$ python -q
>>> import numpy as np
>>> np.set_printoptions(precision=1, suppress=True, linewidth=100, sign=" ")
>>> J = np.loadtxt("mat.csv", delimiter=",")
>>> J
array([[ 0.,  0., -1.,  0., -1., -2., -1.,  0.,  0.,  1.,  0., -4.,  0.],
       [ 0.,  0.,  1.,  1.,  0.,  3.,  0., -3., -1.,  2., -3.,  1., -2.],
       [ 1., -1.,  0.,  1.,  0.,  4.,  3., -2.,  1., -1., -3., -4., -1.],
       [ 0., -1., -1.,  0.,  2.,  0.,  4.,  0.,  1.,  0., -2.,  2.,  2.],
       [ 1.,  0.,  0., -2.,  0.,  0.,  1., -2., -2.,  0.,  3.,  3.,  2.],
       [ 2., -3., -4.,  0.,  0.,  0.,  0.,  2.,  2., -1.,  0., -2.,  1.],
       [ 1.,  0., -3., -4., -1.,  0.,  0.,  0., -2.,  1.,  1.,  1.,  1.],
       [ 0.,  3.,  2.,  0.,  2., -2.,  0.,  0., -1.,  0., -1.,  3.,  2.],
       [ 0.,  1., -1., -1.,  2., -2.,  2.,  1.,  0.,  2.,  4.,  0.,  0.],
       [-1., -2.,  1.,  0.,  0.,  1., -1.,  0., -2.,  0.,  0., -1.,  3.],
       [ 0.,  3.,  3.,  2., -3.,  0., -1.,  1., -4.,  0.,  0.,  2., -1.],
       [ 4., -1.,  4., -2., -3.,  2., -1., -3.,  0.,  1., -2.,  0.,  3.],
       [ 0.,  2.,  1., -2., -2., -1., -1., -2.,  0., -3.,  1., -3.,  0.]])
>>> rng = np.random.default_rng(9474)
>>> lab = rng.permutation(13)
>>> lab
array([  9,  11,   8,   2,  10,   7,   6,   4,  12,   1,   0,   5,   3])
>>> A2 = J[lab][:, lab]
>>> print(np.diag(A2))
[ 0.  0.  0.  0.  0.  0.  0.  0.  0.  0.  0.  0.  0.]
>>> np.trace(A2)
np.float64(0.0)
>>> mat = np.load("data.npy")
>>> mat
array([[ 1. ,  0.2,  0. ,  0. ,  0. ,  0. ,  0. ,  0. ,  0. ,  0. ,  0. ],
       [ 0.2,  1. ,  0.2,  0. ,  0. ,  0. ,  0. ,  0. ,  0. ,  0. ,  0. ],
       [ 0. ,  0.2,  1. ,  0.2,  0. ,  0. ,  0. ,  0. ,  0. ,  0. ,  0. ],
       [ 0. ,  0. ,  0.2,  1. ,  0.2,  0. ,  0. ,  0. ,  0. ,  0. ,  0. ],
       [ 0. ,  0. ,  0. ,  0.2,  1. ,  0.2,  0. ,  0. ,  0. ,  0. ,  0. ],
       [ 0. ,  0. ,  0. ,  0. ,  0.2,  1. ,  0.2,  0. ,  0. ,  0. ,  0. ],
       [ 0. ,  0. ,  0. ,  0. ,  0. ,  0.2,  1. ,  0.2,  0. ,  0. ,  0. ],
       [ 0. ,  0. ,  0. ,  0. ,  0. ,  0. ,  0.2,  1. ,  0.2,  0. ,  0. ],
       [ 0. ,  0. ,  0. ,  0. ,  0. ,  0. ,  0. ,  0.2,  1. ,  0.2,  0. ],
       [ 0. ,  0. ,  0. ,  0. ,  0. ,  0. ,  0. ,  0. ,  0.2,  1. ,  0.2],
       [ 0. ,  0. ,  0. ,  0. ,  0. ,  0. ,  0. ,  0. ,  0. ,  0.2,  1. ]])
>>> vec = np.array([1, -2, -2, 2, 1, -1, -1, 0, 2, -2, 2])
>>> a = np.maximum(mat @ vec, 0)
>>> np.maximum(mat @ (3 * vec), 0)
array([ 1.8,  0. ,  0. ,  5.4,  3.6,  0. ,  0. ,  0.6,  4.8,  0. ,  4.8])
>>> mat * (a > 1e-9)[:, None]
array([[ 1. ,  0.2,  0. ,  0. ,  0. ,  0. ,  0. ,  0. ,  0. ,  0. ,  0. ],
       [ 0. ,  0. ,  0. ,  0. ,  0. ,  0. ,  0. ,  0. ,  0. ,  0. ,  0. ],
       [ 0. ,  0. ,  0. ,  0. ,  0. ,  0. ,  0. ,  0. ,  0. ,  0. ,  0. ],
       [ 0. ,  0. ,  0.2,  1. ,  0.2,  0. ,  0. ,  0. ,  0. ,  0. ,  0. ],
       [ 0. ,  0. ,  0. ,  0.2,  1. ,  0.2,  0. ,  0. ,  0. ,  0. ,  0. ],
       [ 0. ,  0. ,  0. ,  0. ,  0. ,  0. ,  0. ,  0. ,  0. ,  0. ,  0. ],
       [ 0. ,  0. ,  0. ,  0. ,  0. ,  0. ,  0. ,  0. ,  0. ,  0. ,  0. ],
       [ 0. ,  0. ,  0. ,  0. ,  0. ,  0. ,  0.2,  1. ,  0.2,  0. ,  0. ],
       [ 0. ,  0. ,  0. ,  0. ,  0. ,  0. ,  0. ,  0.2,  1. ,  0.2,  0. ],
       [ 0. ,  0. ,  0. ,  0. ,  0. ,  0. ,  0. ,  0. ,  0. ,  0. ,  0. ],
       [ 0. ,  0. ,  0. ,  0. ,  0. ,  0. ,  0. ,  0. ,  0. ,  0.2,  1. ]])
>>> np.maximum(mat @ vec, 0) - np.maximum(-mat @ vec, 0)
array([ 0.6, -2.2, -2. ,  1.8,  1.2, -1. , -1.2,  0.2,  1.6, -1.2,  1.6])
>>> W0 = np.load("x.npy")
>>> W0
array([[ 2, -3, -1,  3, -3, -1, -3],
       [-3,  2, -3, -1,  3, -3, -1],
       [-1, -3,  2, -3, -1,  3, -3],
       [ 3, -1, -3,  2, -3, -1,  3],
       [-3,  3, -1, -3,  2, -3, -1],
       [-1, -3,  3, -1, -3,  2, -3],
       [-3, -1, -3,  3, -1, -3,  2]])
>>> np.linalg.lstsq(J[:-1].T, J[-1])[2]
np.int32(12)
>>> np.abs(np.diag(np.linalg.qr(J)[1])) > 1e-9
array([ True,  True,  True,  True,  True,  True,  True,  True,  True,  True,  True,  True, False])
>>> M = np.loadtxt("block17.csv", delimiter=",")
>>> M
array([[ -2.,  -1.,   0.,   1.,   2.,   3.,   4.,   5.,   6.,   7.,   8.],
       [  9.,  10.,  11.,  12.,  13.,  14.,  15.,  16.,  17.,  18.,  19.],
       [ 20.,  21.,  22.,  23.,  24.,  25.,  26.,  27.,  28.,  29.,  30.],
       [ 31.,  32.,  33.,  34.,  35.,  36.,  37.,  38.,  39.,  40.,  41.],
       [ 42.,  43.,  44.,  45.,  46.,  47.,  48.,  49.,  50.,  51.,  52.],
       [ 53.,  54.,  55.,  56.,  57.,  58.,  59.,  60.,  61.,  62.,  63.],
       [ 64.,  65.,  66.,  67.,  68.,  69.,  70.,  71.,  72.,  73.,  74.],
       [ 75.,  76.,  77.,  78.,  79.,  80.,  81.,  82.,  83.,  84.,  85.],
       [ 86.,  87.,  88.,  89.,  90.,  91.,  92.,  93.,  94.,  95.,  96.],
       [ 97.,  98.,  99., 100., 101., 102., 103., 104., 105., 106., 107.]])
>>> print(np.abs(np.diag(np.linalg.qr(M)[1])) > 1e-9)
[ True  True False False False False False False False False]
>>> print(np.allclose(M[:-1].T @ np.linalg.lstsq(M[:-1].T, M[-1])[0], M[-1]))
True
>>> np.linalg.lstsq(M[:-1].T, M[-1])[2]
np.int32(2)
>>> np.round(M @ np.linalg.pinv(M) @ M, 1) + 0
array([[ -2.,  -1.,   0.,   1.,   2.,   3.,   4.,   5.,   6.,   7.,   8.],
       [  9.,  10.,  11.,  12.,  13.,  14.,  15.,  16.,  17.,  18.,  19.],
       [ 20.,  21.,  22.,  23.,  24.,  25.,  26.,  27.,  28.,  29.,  30.],
       [ 31.,  32.,  33.,  34.,  35.,  36.,  37.,  38.,  39.,  40.,  41.],
       [ 42.,  43.,  44.,  45.,  46.,  47.,  48.,  49.,  50.,  51.,  52.],
       [ 53.,  54.,  55.,  56.,  57.,  58.,  59.,  60.,  61.,  62.,  63.],
       [ 64.,  65.,  66.,  67.,  68.,  69.,  70.,  71.,  72.,  73.,  74.],
       [ 75.,  76.,  77.,  78.,  79.,  80.,  81.,  82.,  83.,  84.,  85.],
       [ 86.,  87.,  88.,  89.,  90.,  91.,  92.,  93.,  94.,  95.,  96.],
       [ 97.,  98.,  99., 100., 101., 102., 103., 104., 105., 106., 107.]])
>>> np.unique(M.round(6), axis=0).shape
(10, 11)
>>> np.linalg.matrix_rank(M, rtol=0.1)
np.int64(1)
>>> round(np.linalg.norm(M, 2) / np.linalg.norm(M), 1)
np.float64(1.0)
>>> f, r1 = M[9], M[8]
>>> f @ f
np.float64(114554.0)
>>> pr = (f @ r1) / (f @ f) * f
>>> round(float((r1 - pr) @ f), 1)
0.0
>>> np.round(r1 - pr, 1) + 0
array([-0.5, -0.4, -0.3, -0.2, -0.1,  0. ,  0.1,  0.2,  0.3,  0.4,  0.5])
>>> print(np.round(np.linalg.norm(f + r1) ** 2 + np.linalg.norm(f - r1) ** 2, 1))
411510.0
>>> np.outer(f, r1)
array([[  8342.,   8439.,   8536.,   8633.,   8730.,   8827.,   8924.,   9021.,   9118.,   9215.,
          9312.],
       [  8428.,   8526.,   8624.,   8722.,   8820.,   8918.,   9016.,   9114.,   9212.,   9310.,
          9408.],
       [  8514.,   8613.,   8712.,   8811.,   8910.,   9009.,   9108.,   9207.,   9306.,   9405.,
          9504.],
       [  8600.,   8700.,   8800.,   8900.,   9000.,   9100.,   9200.,   9300.,   9400.,   9500.,
          9600.],
       [  8686.,   8787.,   8888.,   8989.,   9090.,   9191.,   9292.,   9393.,   9494.,   9595.,
          9696.],
       [  8772.,   8874.,   8976.,   9078.,   9180.,   9282.,   9384.,   9486.,   9588.,   9690.,
          9792.],
       [  8858.,   8961.,   9064.,   9167.,   9270.,   9373.,   9476.,   9579.,   9682.,   9785.,
          9888.],
       [  8944.,   9048.,   9152.,   9256.,   9360.,   9464.,   9568.,   9672.,   9776.,   9880.,
          9984.],
       [  9030.,   9135.,   9240.,   9345.,   9450.,   9555.,   9660.,   9765.,   9870.,   9975.,
         10080.],
       [  9116.,   9222.,   9328.,   9434.,   9540.,   9646.,   9752.,   9858.,   9964.,  10070.,
         10176.],
       [  9202.,   9309.,   9416.,   9523.,   9630.,   9737.,   9844.,   9951.,  10058.,  10165.,
         10272.]])
